$ python -q
>>> import numpy as np
>>> import numpy.linalg as la
>>> np.set_printoptions(precision=2, suppress=True, linewidth=160)
>>> M = np.loadtxt("x.csv", delimiter=",")
>>> print(M)
[[-0.2  -2.63  1.97  1.69  0.38 -1.48 -0.1  -2.01]
 [ 0.32  2.58 -2.06 -1.04 -0.99  1.79 -0.69  0.76]
 [ 0.09 -2.63  1.56 -1.15  2.06 -1.94  3.05  3.04]
 [-0.71 -0.89  1.38 -0.63  1.87 -1.67  1.72  1.92]
 [-2.    0.73  1.85  0.07  2.27 -2.05  0.53  0.81]
 [ 2.52  0.1  -3.06 -2.86 -1.36  2.44  1.88  3.7 ]]
>>> print(la.cond(M) > 100)
True
>>> print(round(float(la.norm(M, 2) / la.norm(M)), 2))
0.72
>>> feats = np.loadtxt("layer8.csv", delimiter=",")
>>> print(feats)
[[  0.   0.   0.   0.   0.   0.   0.   0.   0.   0.   0.   0.   0.]
 [-10.   0.  15.  -5.  10.  10.   5.   5. -15.  15.   0.  15.   0.]
 [ -4.   0.   6.  -2.   4.   4.   2.   2.  -6.   6.   0.   6.   0.]
 [  8.   0. -12.   4.  -8.  -8.  -4.  -4.  12. -12.   0. -12.   0.]
 [ -2.   0.   3.  -1.   2.   2.   1.   1.  -3.   3.   0.   3.   0.]
 [  4.   0.  -6.   2.  -4.  -4.  -2.  -2.   6.  -6.   0.  -6.   0.]
 [ -8.   0.  12.  -4.   8.   8.   4.   4. -12.  12.   0.  12.   0.]
 [  4.   0.  -6.   2.  -4.  -4.  -2.  -2.   6.  -6.   0.  -6.   0.]
 [  0.   0.   0.   0.   0.   0.   0.   0.   0.   0.   0.   0.   0.]]
>>> # row 7 repeats row 5
>>> print(np.unique(feats.round(6), axis=0).shape)
(7, 13)
>>> print(np.round(np.trace(la.pinv(feats) @ feats), 2))
1.0
>>> print(feats @ la.pinv(feats) @ feats)
[[  0.   0.   0.   0.   0.   0.   0.   0.   0.   0.   0.   0.   0.]
 [-10.   0.  15.  -5.  10.  10.   5.   5. -15.  15.   0.  15.   0.]
 [ -4.   0.   6.  -2.   4.   4.   2.   2.  -6.   6.   0.   6.   0.]
 [  8.   0. -12.   4.  -8.  -8.  -4.  -4.  12. -12.   0. -12.   0.]
 [ -2.   0.   3.  -1.   2.   2.   1.   1.  -3.   3.   0.   3.   0.]
 [  4.   0.  -6.   2.  -4.  -4.  -2.  -2.   6.  -6.   0.  -6.   0.]
 [ -8.   0.  12.  -4.   8.   8.   4.   4. -12.  12.   0.  12.   0.]
 [  4.   0.  -6.   2.  -4.  -4.  -2.  -2.   6.  -6.   0.  -6.   0.]
 [  0.   0.   0.   0.   0.   0.   0.   0.   0.   0.   0.   0.   0.]]
>>> print(np.abs(np.diag(la.qr(feats)[1])) > 1e-9)
[ True False False False False False False False False]
>>> print(np.allclose(feats[:-1].T @ la.lstsq(feats[:-1].T, feats[-1])[0], feats[-1]))
True
>>> print(la.lstsq(feats[:-1].T, feats[-1])[2])
1
>>> rank = la.matrix_rank(feats)
>>> print(rank)
1
>>> null = la.svd(feats)[2][rank:].T
>>> print(la.matrix_rank(feats.T @ feats), la.matrix_rank(feats @ feats.T))
1 1
>>> print([int(la.matrix_rank(feats[:i])) for i in range(1, len(feats) + 1)])
[0, 1, 1, 1, 1, 1, 1, 1, 1]
>>> print([int(la.matrix_rank(np.delete(feats, i, axis=0))) for i in range(9)])
[1, 1, 1, 1, 1, 1, 1, 1, 1]
>>> print([int(la.matrix_rank(feats[:, :j + 1])) for j in range(13)])
[1, 1, 1, 1, 1, 1, 1, 1, 1, 1, 1, 1, 1]
>>> print(null.shape)
(13, 12)
>>> print(np.allclose(feats @ null, 0))
True
>>> arr = np.array([[21, 3, 3, 5, 3, 1, 1, 1],
...     [0, -40, 4, 3, 2, 3, 5, 1],
...     [0, 2, 43, 5, 1, 5, 4, 4],
...     [5, 5, 4, -55, 0, 4, 0, 2],
...     [4, 0, 2, 3, 44, 3, 2, 0],
...     [1, 3, 5, 0, 1, -20, 5, 0],
...     [5, 3, 5, 0, 5, 4, 43, 0],
...     [3, 0, 1, 5, 2, 1, 5, 41]])
>>> x = np.array([2, 1, 3, 3, 2, 0, 2, 2])
>>> print(np.sign((arr @ x).round(6)))
[ 1 -1  1 -1  1  1  1  1]
>>> print(la.norm(arr @ x) <= la.norm(arr, 2) * la.norm(x) + 1e-9)
True
>>> print(arr * x)
[[  42    3    9   15    6    0    2    2]
 [   0  -40   12    9    4    0   10    2]
 [   0    2  129   15    2    0    8    8]
 [  10    5   12 -165    0    0    0    4]
 [   8    0    6    9   88    0    4    0]
 [   2    3   15    0    2    0   10    0]
 [  10    3   15    0   10    0   86    0]
 [   6    0    3   15    4    0   10   82]]
>>> print(np.einsum("ij,j->i", arr, x))
[  79   -3  164 -134  115   32  124  120]
>>> print(arr @ (2 * x))
[ 158   -6  328 -268  230   64  248  240]
>>> print(arr @ np.eye(8)[5])
[  1.   3.   5.   4.   3. -20.   4.   1.]
>>> print((arr @ x).argmax())
2
>>> T = np.stack([arr, -3 * arr, arr[::-1]])
>>> print(np.einsum("bij,cij->bc", T, T))
[[ 13341 -40023    596]
 [-40023 120069  -1788]
 [   596  -1788  13341]]
>>> print(T.sum(axis=0))
[[-39  -6  -5  -5  -4  -1   3  39]
 [  5  83  -3  -6   1  -2  33  -2]
 [  1  -1 -81 -10  -1 -30  -3  -8]
 [ -6 -10  -6 113  44  -5   2  -4]
 [ -3   5   0 -61 -88  -2  -4   2]
 [ -2  -4  33   5  -1  45  -6   4]
 [-10 -46  -6   3  -8  -5 -81   1]
 [ 15   3   1  -5  -1  -1  -9 -81]]
>>> print(la.matrix_rank(T))
[8 8 8]
>>> O, _ = la.qr(np.array([[-0.5, -0.5, 0.0, -0.8, 0.2, 1.1, 1.3],
...     [-2.0, 0.4, -0.1, 0.1, -0.1, -1.0, -0.4],
...     [-0.9, 0.2, 0.8, -0.9, 3.0, 1.1, -0.5],
...     [2.1, 0.8, -2.2, -1.3, 1.0, -0.7, 0.3],
...     [-0.6, -0.8, 1.2, 0.2, -0.3, -0.7, -0.5],
...     [0.1, 0.9, -0.6, -0.9, 0.5, 1.7, -0.3],
...     [-0.7, 1.4, 0.8, 0.1, -0.6, 0.1, 0.7],
...     [1.3, 0.4, 2.0, -0.8, -0.4, -1.7, -0.4]]))
>>> F = O @ O.T
>>> print(F.round(2) + 0)
[[ 0.99 -0.02  0.    0.02  0.06  0.01  0.03 -0.02]
 [-0.02  0.96  0.    0.06  0.17  0.02  0.07 -0.06]
 [ 0.    0.    1.    0.    0.    0.    0.    0.  ]
 [ 0.02  0.06  0.    0.91 -0.24 -0.03 -0.1   0.08]
 [ 0.06  0.17  0.   -0.24  0.35 -0.07 -0.28  0.23]
 [ 0.01  0.02  0.   -0.03 -0.07  0.99 -0.03  0.02]
 [ 0.03  0.07  0.   -0.1  -0.28 -0.03  0.88  0.1 ]
 [-0.02 -0.06  0.    0.08  0.23  0.02  0.1   0.92]]
>>> Uu, sigma, VT = la.svd(F)
>>> evecs = VT[:(sigma > 1e-8).sum()]
>>> rng = np.random.default_rng(110810)
>>> x = F[4] + 2 * F[7] + rng.integers(2) * np.eye(8)[6]
>>> print(x.round(2) + 0)
[ 0.02  0.05  0.   -0.07  0.8  -0.02 -0.09  2.07]
>>> print(np.diag(evecs.T @ evecs))
[0.99 0.96 1.   0.91 0.35 0.99 0.88 0.92]
>>> print(round(la.norm(x - evecs.T @ evecs @ x), 2))
0.0
>>> print(np.unique(F.round(6), axis=0).shape)
(8, 8)
>>> print(la.lstsq(F[:-1].T, F[-1])[2])
7
>>> rank = la.matrix_rank(F)
>>> print(rank)
7
>>> null = la.svd(F)[2][rank:].T
>>> print([int(la.matrix_rank(F[:i])) for i in range(1, len(F) + 1)])
[1, 2, 3, 4, 5, 6, 7, 7]
>>> print([int(la.matrix_rank(F[:, :j + 1])) for j in range(8)])
[1, 2, 3, 4, 5, 6, 7, 7]
>>> print(np.round(null[:, 0] / null[np.abs(null[:, 0]).round(6).argmax(), 0], 2) + 0)
[-0.1  -0.26  0.    0.37  1.    0.1   0.43 -0.35]
>>> A2 = F / np.sqrt((F ** 2).mean(axis=1, keepdims=True))
>>> print(A2[7].round(2) + 0)
[-0.06 -0.17  0.    0.25  0.67  0.07  0.29  2.72]
>>> print(la.norm(A2, axis=1))
[2.83 2.83 2.83 2.83 2.83 2.83 2.83 2.83]
>>> J = np.loadtxt("m.csv", delimiter=",")
>>> print(J)
[[  0.  -3.   1.   3.  -1.   3.   0.   3.   1.]
 [ -3.  -1.  -1.   1.   2.   0.  -3.   5.   2.]
 [ -4.  -3.  -4.  -2.   2.   0.  -5.   4.  -1.]
 [ -3.  -2.  -3.   0.   1.  -3.  -4.   3.  -3.]
 [  0.   0.  -2.   1.   1.  -1.  -5.   1.  -2.]
 [ -1.   1.  -4.   1.   0.  -4.  -6.  -2.  -3.]
 [  2.  -2.  -2.  -2.   1.  -6.  -7.  -4.  -5.]
 [  3.  -5.  -1.  -2.   3.  -9.  -7.  -2.  -7.]
 [  4.  -2.   1.   0.   1.  -7.  -8.  -1.  -7.]
 [  6.  -3.  -2.   3.  -1.  -8. -11.  -1.  -9.]
 [  9.   0.  -4.   6.  -4.  -9. -12.   1. -10.]
 [  7.   2.  -3.   9.  -7.  -9. -11.  -1. -10.]
 [ 10.   5.  -1.   6.  -7.  -7. -14.  -1. -11.]
 [  8.   5.   2.   8.  -6.  -6. -15.  -2.  -8.]
 [  5.   6.  -1.   6.  -6.  -9. -14.  -4.  -9.]
 [  6.   6.  -1.   7.  -5. -11. -15.  -1.  -9.]
 [  5.   5.   2.   9.  -4. -10. -15.  -3. -12.]
 [  3.   8.   0.  12.  -6. -13. -17.  -5. -15.]
 [  3.  10.   3.   9.  -5. -10. -18.  -4. -17.]
 [  0.  12.   6.   9.  -5. -13. -20.  -2. -15.]
 [ -3.  13.   7.  10.  -5. -14. -18.  -4. -13.]]
>>> x = np.array([1, -3, 2, 3, -2, 1, -3, 3, -2])
>>> target = J @ x
>>> b, lr = np.zeros(9), 1 / la.norm(J, 2) ** 2
>>> for i in range(30):
...     b -= lr * J.T @ (J @ b - target)
...     if i % 5 == 0: print(i, round(la.norm(J @ b - target), 2))
... 
0 67.03
5 58.99
10 52.93
15 48.17
20 44.29
25 41.03
>>> print(np.round(la.cond(J), 2))
31.62
>>> print(b)
[ 1.41 -0.44 -0.21  1.63 -0.86 -0.52 -2.23  1.16 -1.34]
>>> print([round(float(x), 2) for x in la.svd(feats, compute_uv=False)[:3]])
[59.75, 0.0, 0.0]
>>> print(np.argsort(-la.norm(feats, axis=0).round(6), kind="stable")[:3])
[2 8 9]
>>> print(np.unravel_index(np.abs(J).argmax(), J.shape))
(np.int64(19), np.int64(6))
>>> print(np.abs(J).max())
20.0
>>> print(J.mean(axis=0))
[  2.71   2.48  -0.33   4.48  -2.43  -6.95 -10.71  -0.95  -7.76]
>>> print(J.sum(axis=1))
[  7.   2. -13. -14.  -7. -18. -25. -27. -19. -26. -23. -23. -20. -14. -26. -23. -23. -33. -29. -28. -27.]
>>> X = np.array([[1, -1, 1, 8, -7, 7, 1, 2, 7, 2],
...     [5, -5, -7, 6, 9, 3, -8, -2, -6, 0],
...     [7, 9, 6, -9, -6, 1, 8, 5, -8, 7],
...     [4, 0, -9, 5, -2, 9, 3, -3, 1, 3],
...     [-5, 8, -1, 3, 8, 7, 1, 3, 7, 7],
...     [5, -4, 4, -4, -6, -5, 1, -9, 9, -4]])
>>> X[:, 3] = -3 * X[:, 9]
>>> print(X)
[[  1  -1   1  -6  -7   7   1   2   7   2]
 [  5  -5  -7   0   9   3  -8  -2  -6   0]
 [  7   9   6 -21  -6   1   8   5  -8   7]
 [  4   0  -9  -9  -2   9   3  -3   1   3]
 [ -5   8  -1 -21   8   7   1   3   7   7]
 [  5  -4   4  12  -6  -5   1  -9   9  -4]]
>>> A2 = X[0, 0] * X[1:] - np.outer(X[1:, 0], X[0])
>>> print(A2)
[[  0   0 -12  30  44 -32 -13 -12 -41 -10]
 [  0  16  -1  21  43 -48   1  -9 -57  -7]
 [  0   4 -13  15  26 -19  -1 -11 -27  -5]
 [  0   3   4 -51 -27  42   6  13  42  17]
 [  0   1  -1  42  29 -40  -4 -19 -26 -14]]
>>> print(la.matrix_rank(A2), la.matrix_rank(X))
5 6
>>> A = np.loadtxt("test1.csv", delimiter=",")
>>> print(A)
[[-2.  0.  0.  0.  0. -3.  0.]
 [ 0. -2.  0. -3.  0.  0. -3.]
 [ 0.  0. -2.  0. -3.  0.  0.]
 [ 0. -3.  0. -2.  0.  0. -3.]
 [ 0.  0. -3.  0. -2.  0.  0.]
 [-3.  0.  0.  0.  0. -2.  0.]
 [ 0. -3.  0. -3.  0.  0. -2.]]
>>> O, Rm = la.qr(A)
>>> print(np.trace(O @ O.T))
7.0
>>> print(round(abs(Rm[0, 0]), 2), round(float(la.norm(A[:, 0])), 2))
3.61 3.61
>>> print(np.allclose(Rm.T @ Rm, A.T @ A))
True
>>> print(np.round(O.T @ O, 2) + 0)
[[1. 0. 0. 0. 0. 0. 0.]
 [0. 1. 0. 0. 0. 0. 0.]
 [0. 0. 1. 0. 0. 0. 0.]
 [0. 0. 0. 1. 0. 0. 0.]
 [0. 0. 0. 0. 1. 0. 0.]
 [0. 0. 0. 0. 0. 1. 0.]
 [0. 0. 0. 0. 0. 0. 1.]]
>>> print(O.shape, Rm.shape)
(7, 7) (7, 7)
>>> C = np.sign(np.array([[-2, -3, 1, 0], [1, -3, -2, 2], [1, -2, 3, -3], [-3, 2, -3, 2]]))
>>> A2 = (np.tril(C, -1) + np.eye(4)) @ (np.triu(C, 1) + np.eye(4))
>>> w = np.array([2, 1, -1, 2])
>>> m1 = np.rint(A2 * w @ la.inv(A2)) + 0
>>> print(m1)
[[  5.  -1.  -5.  -3.]
 [  0.   2.   0.   0.]
 [ 12.  -5. -14.  -9.]
 [-12.   5.  16.  11.]]
>>> x = np.array([2, 0, 0, 0])
>>> target = m1 @ x
>>> print(target)
[ 10.   0.  24. -24.]
>>> print(np.round(la.solve(m1, target + m1[:, 0]), 2) + 0)
[3. 0. 0. 0.]
>>> print(np.round(la.solve(m1, target), 2) + 0)
[2. 0. 0. 0.]
>>> print(m1.ravel(order="F"))
[  5.   0.  12. -12.  -1.   2.  -5.   5.  -5.   0. -14.  16.  -3.   0.  -9.  11.]
>>> print(m1.reshape(2, -1))
[[  5.  -1.  -5.  -3.   0.   2.   0.   0.]
 [ 12.  -5. -14.  -9. -12.   5.  16.  11.]]
>>> T = m1.reshape(4, 2, -1)
>>> print(T.transpose(1, 0, 2))
[[[  5.  -1.]
  [  0.   2.]
  [ 12.  -5.]
  [-12.   5.]]

 [[ -5.  -3.]
  [  0.   0.]
  [-14.  -9.]
  [ 16.  11.]]]
>>> print(T.shape)
(4, 2, 2)
>>> print(np.swapaxes(T, 1, 2)[3])
[[-12.  16.]
 [  5.  11.]]
>>> print(np.einsum("ihd,jhd->hij", T, T).shape)
(2, 4, 4)
>>> print(round(np.log10(la.cond(m1))))
3
>>> print(round(float(la.norm(m1, 2) / la.norm(m1)), 2))
1.0
>>> print(la.matrix_rank(m1, rtol=0.1))
1
>>> print([round(float(x), 2) for x in la.svd(m1, compute_uv=False)[:3]])
[32.39, 2.12, 1.49]
>>> print(np.argsort(-la.norm(m1, axis=0).round(6), kind="stable")[:3])
[2 0 3]
>>> print(np.abs(la.svd(m1)[2][-1]))
[0.26 0.01 0.67 0.69]
>>> x = np.array([1, 2, 0, 1])
>>> target = m1 @ x
>>> b, lr = np.zeros(4), 1 / la.norm(m1, 2) ** 2
>>> for i in range(10):
...     b -= lr * m1.T @ (m1 @ b - target)
...     if i % 2 == 0: print(i, round(la.norm(m1 @ b - target), 2))
... 
0 4.75
2 4.71
4 4.68
6 4.64
8 4.6
>>> print(round(float(la.cond(m1)), 2))
827.97
